$ ipython --no-banner

In [1]: import numpy as np

In [2]: from numpy import linalg as LA

In [3]: np.set_printoptions(precision=2, suppress=True, linewidth=200)

In [4]: def tidy(a):
   ...:     return np.round(a, 2) + 0
   ...: 

In [5]: J = np.load("test7.npy")

In [6]: print(J)
[[ 1  2  1]
 [ 2  5  2]
 [ 3  6  4]
 [ 5  9  4]
 [ 6 10  7]
 [ 8 12 10]
 [10 15 11]
 [13 18 11]
 [13 20 13]
 [14 21 13]
 [15 22 16]
 [16 24 18]
 [18 26 19]
 [18 27 20]
 [18 29 23]
 [21 32 26]
 [24 35 27]
 [27 36 30]
 [27 37 30]
 [30 38 33]
 [30 38 36]
 [31 41 37]
 [32 42 37]
 [32 43 40]
 [35 46 42]
 [37 48 43]
 [37 50 46]
 [40 50 49]
 [42 50 49]
 [42 50 51]
 [42 52 53]
 [44 53 54]
 [45 54 54]
 [48 55 57]
 [50 57 58]]

In [7]: theta = np.radians(72)

In [8]: Rm = np.eye(3)

In [9]: Rm[2, 2] = Rm[1, 1] = np.cos(theta)

In [10]: Rm[2, 1], Rm[1, 2] = -np.sin(theta), np.sin(theta)

In [11]: print(tidy(Rm))
[[ 1.    0.    0.  ]
 [ 0.    0.31  0.95]
 [ 0.   -0.95  0.31]]

In [12]: other = J @ Rm.T

In [13]: print(tidy(LA.svd(J, compute_uv=False)), tidy(LA.svd(other, compute_uv=False)))
[342.16  16.86   5.49] [342.16  16.86   5.49]

In [14]: print(tidy(np.abs(other - J).max(axis=0)))
[ 0.   16.21 94.29]

In [15]: print(tidy(LA.det(Rm)), tidy(np.trace(Rm)))
1.0 1.62

In [16]: print(np.allclose(J @ J.T, other @ other.T))
True

In [17]: other = np.c_[J[:, :1] @ np.array([[-2]]), np.array([7, -3, 5, 7, 0, -6, -4, 1, -5, -1, -1, 4, -6, -7, -3, -8, -5, 2, -4, 4, 7, -1, 8, 9, 1, -3, -2, 5, 0, 0, -5, 8, 2, -9, 5])]

In [18]: print(other)
[[  -2    7]
 [  -4   -3]
 [  -6    5]
 [ -10    7]
 [ -12    0]
 [ -16   -6]
 [ -20   -4]
 [ -26    1]
 [ -26   -5]
 [ -28   -1]
 [ -30   -1]
 [ -32    4]
 [ -36   -6]
 [ -36   -7]
 [ -36   -3]
 [ -42   -8]
 [ -48   -5]
 [ -54    2]
 [ -54   -4]
 [ -60    4]
 [ -60    7]
 [ -62   -1]
 [ -64    8]
 [ -64    9]
 [ -70    1]
 [ -74   -3]
 [ -74   -2]
 [ -80    5]
 [ -84    0]
 [ -84    0]
 [ -84   -5]
 [ -88    8]
 [ -90    2]
 [ -96   -9]
 [-100    5]]

In [19]: print(tidy(LA.lstsq(J, other[:, 0])[0]))
[-2.  0.  0.]

In [20]: print(LA.matrix_rank(other))
2

In [21]: other = np.array([[0, 1, 2, 2, 0, 1, 2, 2, 2, 2],
    ...:     [2, 1, 2, 1, 2, 2, 0, 0, 0, 2],
    ...:     [2, 0, 0, 0, 1, 0, 0, 1, 0, 0],
    ...:     [2, 1, 0, 0, 2, 0, 2, 0, 2, 2],
    ...:     [2, 1, 1, 1, 2, 1, 1, 2, 1, 0],
    ...:     [2, 1, 2, 1, 2, 1, 1, 1, 1, 0],
    ...:     [0, 0, 1, 1, 0, 2, 1, 0, 1, 2],
    ...:     [2, 1, 2, 1, 1, 2, 0, 2, 0, 0]])

In [22]: m1 = other.T @ other

In [23]: print(m1)
[[24 10 14  8 20 12  8 12  8  8]
 [10  6  9  6  9  7  6  7  6  6]
 [14  9 18 12 12 15  8 12  8 10]
 [ 8  6 12  9  7 10  7  9  7  8]
 [20  9 12  7 18 10  8  9  8  8]
 [12  7 15 10 10 15  6  9  6 10]
 [ 8  6  8  7  8  6 11  7 11 10]
 [12  7 12  9  9  9  7 14  7  4]
 [ 8  6  8  7  8  6 11  7 11 10]
 [ 8  6 10  8  8 10 10  4 10 16]]

In [24]: print(np.abs(m1).max())
24

In [25]: np.zeros(10, 10)
---------------------------------------------------------------------------
TypeError                                 Traceback (most recent call last)
Cell In[25], line 1
----> 1 np.zeros(10, 10)

TypeError: Cannot interpret '10' as a data type

In [26]: print(LA.matrix_rank(m1))
8

In [27]: data = np.array([[5, 4, 3, 4, 3, 4, 5],
    ...:     [2, 5, 5, 2, 5, 2, 3],
    ...:     [0, 0, 0, 5, 5, 1, 4],
    ...:     [1, 2, 2, 0, 3, 0, 5],
    ...:     [5, 2, 0, 0, 2, 5, 5],
    ...:     [5, 2, 0, 1, 5, 3, 2],
    ...:     [2, 1, 2, 2, 4, 3, 4]])

In [28]: C = J[[21, 19]].astype(float)

In [29]: for _ in range(7):
    ...:     z = LA.norm(J[:, None] - C, axis=-1).argmin(axis=1)
    ...:     C = np.array([J[z == j].mean(axis=0) for j in range(2)])
    ...: 

In [30]: print(z)
[1 1 1 1 1 1 1 1 1 1 1 1 1 1 1 1 1 0 0 0 0 0 0 0 0 0 0 0 0 0 0 0 0 0 0]

In [31]: print(np.abs(C[1] - C[0]).argmax())
2

In [32]: print(np.bincount(z))
[18 17]

In [33]: theta = np.radians(36)

In [34]: Rm = np.eye(7)

In [35]: Rm[4, 4] = Rm[1, 1] = np.cos(theta)

In [36]: Rm[4, 1], Rm[1, 4] = -np.sin(theta), np.sin(theta)

In [37]: print(tidy(Rm))
[[ 1.    0.    0.    0.    0.    0.    0.  ]
 [ 0.    0.81  0.    0.    0.59  0.    0.  ]
 [ 0.    0.    1.    0.    0.    0.    0.  ]
 [ 0.    0.    0.    1.    0.    0.    0.  ]
 [ 0.   -0.59  0.    0.    0.81  0.    0.  ]
 [ 0.    0.    0.    0.    0.    1.    0.  ]
 [ 0.    0.    0.    0.    0.    0.    1.  ]]

In [38]: other = data @ Rm.T

In [39]: print(tidy(LA.det(Rm)), tidy(np.trace(Rm)))
1.0 6.62

In [40]: print(np.allclose(LA.norm(data, axis=1), LA.norm(other, axis=1)))
True

In [41]: vals, V = LA.eigh(m1)

In [42]: x = np.array([1, 0, 0, 1, 2, 2, 2, 0, 1, 0])

In [43]: print(x @ m1 @ x)
814

In [44]: print(tidy(V * np.abs(vals) @ V.T))
[[24. 10. 14.  8. 20. 12.  8. 12.  8.  8.]
 [10.  6.  9.  6.  9.  7.  6.  7.  6.  6.]
 [14.  9. 18. 12. 12. 15.  8. 12.  8. 10.]
 [ 8.  6. 12.  9.  7. 10.  7.  9.  7.  8.]
 [20.  9. 12.  7. 18. 10.  8.  9.  8.  8.]
 [12.  7. 15. 10. 10. 15.  6.  9.  6. 10.]
 [ 8.  6.  8.  7.  8.  6. 11.  7. 11. 10.]
 [12.  7. 12.  9.  9.  9.  7. 14.  7.  4.]
 [ 8.  6.  8.  7.  8.  6. 11.  7. 11. 10.]
 [ 8.  6. 10.  8.  8. 10. 10.  4. 10. 16.]]

In [45]: cov = data.T @ data

In [46]: print(np.trace(cov), (data ** 2).sum())
527 527

In [47]: print(np.allclose(cov, cov.T))
True

In [48]: print(LA.matrix_rank(cov))
7

In [49]: print((data @ data.T).shape)
(7, 7)

In [50]: F = np.load("mat.npy")

In [51]: print(F)
[[-1. -3. -2. -3.  2. -3.  1.]
 [-3.  7.  6.  9. -6.  9. -3.]
 [-2.  6.  2.  6. -4.  6. -2.]
 [-3.  9.  6.  7. -6.  9. -3.]
 [ 2. -6. -4. -6.  2. -6.  2.]
 [-3.  9.  6.  9. -6.  7. -3.]
 [ 1. -3. -2. -3.  2. -3. -1.]]

In [52]: print(tidy(np.abs(LA.svd(F)[2][-1])))
[0.99 0.08 0.05 0.08 0.05 0.08 0.03]

In [53]: print(LA.matrix_rank(F, rtol=0.1))
1

In [54]: print(tidy(LA.norm(F, 2) / LA.norm(F)))
0.99

In [55]: print(np.argsort(-LA.norm(F, axis=0).round(6), kind="stable")[:3])
[1 3 5]

In [56]: print([round(float(LA.det(F[:i, :i])), 2) + 0 for i in range(1, 8)])
[-1.0, -16.0, 48.0, -168.0, 400.0, -1088.0, 2240.0]

In [57]: print(tidy(LA.eigvalsh(F).min()))
-2.0

In [58]: x = np.array([0, 2, -2, -2, 1, -2, 0])

In [59]: print((F * x).sum(axis=1))
[ 12. -40. -20. -32.  22. -32.  12.]

In [60]: print(F @ np.eye(7)[4])
[ 2. -6. -4. -6.  2. -6.  2.]

In [61]: print((F @ x).argmax())
4

In [62]: print(np.einsum("ij,j->i", F, x))
[ 12. -40. -20. -32.  22. -32.  12.]

In [63]: W0 = np.load("x.npy")

In [64]: print(W0)
[[6. 2. 4. 2. 2.]
 [2. 3. 2. 1. 1.]
 [4. 2. 6. 2. 2.]
 [2. 1. 2. 3. 1.]
 [2. 1. 2. 1. 3.]]

In [65]: # symmetric, so the eigenvalues are real

In [66]: vals, V = LA.eigh(W0)

In [67]: x = np.array([0, -3, -3, -2, 1])

In [68]: print(tidy(x @ W0 @ x / (x @ x)), tidy(vals[0]), vals[-1])
6.35 2.0 13.0

In [69]: print((np.sign(V[:, -1].round(6)) == np.sign(V[0, -1].round(6))).astype(int))
[1 1 1 1 1]

In [70]: print(tidy(V * np.maximum(vals, 0) @ V.T))
[[6. 2. 4. 2. 2.]
 [2. 3. 2. 1. 1.]
 [4. 2. 6. 2. 2.]
 [2. 1. 2. 3. 1.]
 [2. 1. 2. 1. 3.]]

In [71]: print(x @ W0 @ x)
146.0

In [72]: print(tidy(V * np.abs(vals) @ V.T))
[[6. 2. 4. 2. 2.]
 [2. 3. 2. 1. 1.]
 [4. 2. 6. 2. 2.]
 [2. 1. 2. 3. 1.]
 [2. 1. 2. 1. 3.]]

In [73]: print(tidy(LA.eigvalsh(W0[1:, 1:])))
[2. 2. 2. 9.]

In [74]: print(tidy(V * np.sqrt(vals) @ V.T))
[[2.21 0.4  0.8  0.4  0.4 ]
 [0.4  1.61 0.4  0.2  0.2 ]
 [0.8  0.4  2.21 0.4  0.4 ]
 [0.4  0.2  0.4  1.61 0.2 ]
 [0.4  0.2  0.4  0.2  1.61]]

In [75]: x = np.array([-3, -8, 5, 1, -7])

In [76]: target = W0 @ x

In [77]: print(target)
[-26. -26. -10.  -8. -24.]

In [78]: print(tidy(LA.solve(W0, target + W0[:, 3])))
[-3. -8.  5.  2. -7.]

In [79]: mat = np.load("data.npy")

In [80]: print(mat)
[[-0.7   1.5  -0.9  -0.8   0.4  -1.5   0.8  -0.3   1.9  -1.1  -1.  ]
 [ 0.4   0.1  -0.4  -0.2  -0.3   0.3   1.    0.4   0.7   0.1   0.4 ]
 [ 0.42  0.09 -0.39 -0.17 -0.3   0.29  0.98  0.4   0.69  0.07  0.41]
 [-1.   -0.2   0.3   0.4   2.5  -0.3   1.3  -0.7   1.7  -2.5  -1.7 ]
 [ 0.6   2.6  -0.6  -0.5   1.1   1.9  -0.8  -1.5  -0.4  -0.2   1.8 ]
 [-1.6   0.2  -1.3   1.   -1.4   0.    0.   -1.7   1.5   0.1   0.  ]
 [-0.7   1.6   3.   -0.2  -0.4   0.7   0.9  -1.3   0.   -0.3   1.2 ]]

In [81]: theta = np.radians(120)

In [82]: Rm = np.eye(11)

In [83]: Rm[9, 9] = Rm[2, 2] = np.cos(theta)

In [84]: Rm[9, 2], Rm[2, 9] = -np.sin(theta), np.sin(theta)

In [85]: print(tidy(Rm))
[[ 1.    0.    0.    0.    0.    0.    0.    0.    0.    0.    0.  ]
 [ 0.    1.    0.    0.    0.    0.    0.    0.    0.    0.    0.  ]
 [ 0.    0.   -0.5   0.    0.    0.    0.    0.    0.    0.87  0.  ]
 [ 0.    0.    0.    1.    0.    0.    0.    0.    0.    0.    0.  ]
 [ 0.    0.    0.    0.    1.    0.    0.    0.    0.    0.    0.  ]
 [ 0.    0.    0.    0.    0.    1.    0.    0.    0.    0.    0.  ]
 [ 0.    0.    0.    0.    0.    0.    1.    0.    0.    0.    0.  ]
 [ 0.    0.    0.    0.    0.    0.    0.    1.    0.    0.    0.  ]
 [ 0.    0.    0.    0.    0.    0.    0.    0.    1.    0.    0.  ]
 [ 0.    0.   -0.87  0.    0.    0.    0.    0.    0.   -0.5   0.  ]
 [ 0.    0.    0.    0.    0.    0.    0.    0.    0.    0.    1.  ]]

In [86]: other = mat @ Rm.T

In [87]: print(np.allclose(LA.norm(mat, axis=1), LA.norm(other, axis=1)))
True

In [88]: print(np.allclose(mat @ mat.T, other @ other.T))
True

In [89]: print(tidy(Rm.sum(axis=1)))
[ 1.    1.    0.37  1.    1.    1.    1.    1.    1.   -1.37  1.  ]

In [90]: print(tidy(Rm.mean(axis=0)))
[ 0.09  0.09 -0.12  0.09  0.09  0.09  0.09  0.09  0.09  0.03  0.09]

In [91]: print(np.count_nonzero(Rm))
13

In [92]: print(tidy(LA.svd(Rm, compute_uv=False)))
[1. 1. 1. 1. 1. 1. 1. 1. 1. 1. 1.]

In [93]: print(LA.matrix_rank(Rm))
11

In [94]: print(tidy(Rm - Rm[0]))
[[ 0.    0.    0.    0.    0.    0.    0.    0.    0.    0.    0.  ]
 [-1.    1.    0.    0.    0.    0.    0.    0.    0.    0.    0.  ]
 [-1.    0.   -0.5   0.    0.    0.    0.    0.    0.    0.87  0.  ]
 [-1.    0.    0.    1.    0.    0.    0.    0.    0.    0.    0.  ]
 [-1.    0.    0.    0.    1.    0.    0.    0.    0.    0.    0.  ]
 [-1.    0.    0.    0.    0.    1.    0.    0.    0.    0.    0.  ]
 [-1.    0.    0.    0.    0.    0.    1.    0.    0.    0.    0.  ]
 [-1.    0.    0.    0.    0.    0.    0.    1.    0.    0.    0.  ]
 [-1.    0.    0.    0.    0.    0.    0.    0.    1.    0.    0.  ]
 [-1.    0.   -0.87  0.    0.    0.    0.    0.    0.   -0.5   0.  ]
 [-1.    0.    0.    0.    0.    0.    0.    0.    0.    0.    1.  ]]

In [95]: print(tidy(LA.norm(Rm)))
3.32

In [96]: print(np.unravel_index(np.abs(Rm).argmax(), Rm.shape))
(np.int64(0), np.int64(0))

In [97]: Uu, sv, VT = LA.svd(mat)

In [98]: print(tidy(sv))
[5.48 4.89 3.67 3.3  2.45 1.86 0.03]

In [99]: other = Uu[:, :6] @ np.diag(sv[:6]) @ VT[:6]

In [100]: print(tidy(other))
[[-0.7   1.5  -0.9  -0.8   0.4  -1.5   0.8  -0.3   1.9  -1.1  -1.  ]
 [ 0.41  0.1  -0.4  -0.19 -0.31  0.29  1.    0.4   0.7   0.09  0.41]
 [ 0.41  0.09 -0.39 -0.18 -0.29  0.3   0.98  0.4   0.69  0.08  0.4 ]
 [-1.   -0.2   0.3   0.4   2.5  -0.3   1.3  -0.7   1.7  -2.5  -1.7 ]
 [ 0.6   2.6  -0.6  -0.5   1.1   1.9  -0.8  -1.5  -0.4  -0.2   1.8 ]
 [-1.6   0.2  -1.3   1.   -1.4   0.    0.   -1.7   1.5   0.1   0.  ]
 [-0.7   1.6   3.   -0.2  -0.4   0.7   0.9  -1.3   0.   -0.3   1.2 ]]

In [101]: print(tidy(np.abs(mat - other).max()))
0.01

In [102]: print(LA.matrix_rank(other))
6

In [103]: print(tidy(LA.norm(mat - other) / LA.norm(mat)))
0.0

In [104]: M = np.load("run1.npy")

In [105]: print(tidy(M))
[[-0.71  0.11  0.41 -0.2   0.29 -0.27 -0.15 -0.31]
 [ 0.34 -0.23  0.52 -0.27 -0.08 -0.58  0.12  0.37]
 [ 0.22 -0.2  -0.16 -0.06  0.1  -0.25  0.55 -0.71]
 [ 0.15  0.09  0.56 -0.34 -0.29  0.63  0.12 -0.24]
 [-0.04  0.3  -0.36 -0.52 -0.59 -0.27 -0.24 -0.14]
 [ 0.26 -0.3  -0.2  -0.56  0.54  0.17 -0.41 -0.05]
 [-0.49 -0.57 -0.22 -0.29 -0.19  0.18  0.39  0.29]
 [ 0.    0.62 -0.13 -0.32  0.37  0.05  0.51  0.32]]

In [106]: # keeps lengths

In [107]: x = np.array([-3, 1, 0, -3, 3, -1, -3, -1])

In [108]: print(8 - LA.matrix_rank(M - np.eye(8), tol=1e-8))
1

In [109]: print(tidy(LA.norm(x)), tidy(LA.norm(M @ x)))
6.24 6.24

In [110]: print(tidy(np.sort(np.abs(np.degrees(np.angle(LA.eigvals(M)))))))
[  0.    52.46  52.46 103.74 103.74 161.41 161.41 180.  ]

In [111]: print(tidy(np.abs(LA.eigvals(M))))
[1. 1. 1. 1. 1. 1. 1. 1.]

In [112]: print(tidy(LA.inv(M)))
[[-0.71  0.34  0.22  0.15 -0.04  0.26 -0.49  0.  ]
 [ 0.11 -0.23 -0.2   0.09  0.3  -0.3  -0.57  0.62]
 [ 0.41  0.52 -0.16  0.56 -0.36 -0.2  -0.22 -0.13]
 [-0.2  -0.27 -0.06 -0.34 -0.52 -0.56 -0.29 -0.32]
 [ 0.29 -0.08  0.1  -0.29 -0.59  0.54 -0.19  0.37]
 [-0.27 -0.58 -0.25  0.63 -0.27  0.17  0.18  0.05]
 [-0.15  0.12  0.55  0.12 -0.24 -0.41  0.39  0.51]
 [-0.31  0.37 -0.71 -0.24 -0.14 -0.05  0.29  0.32]]
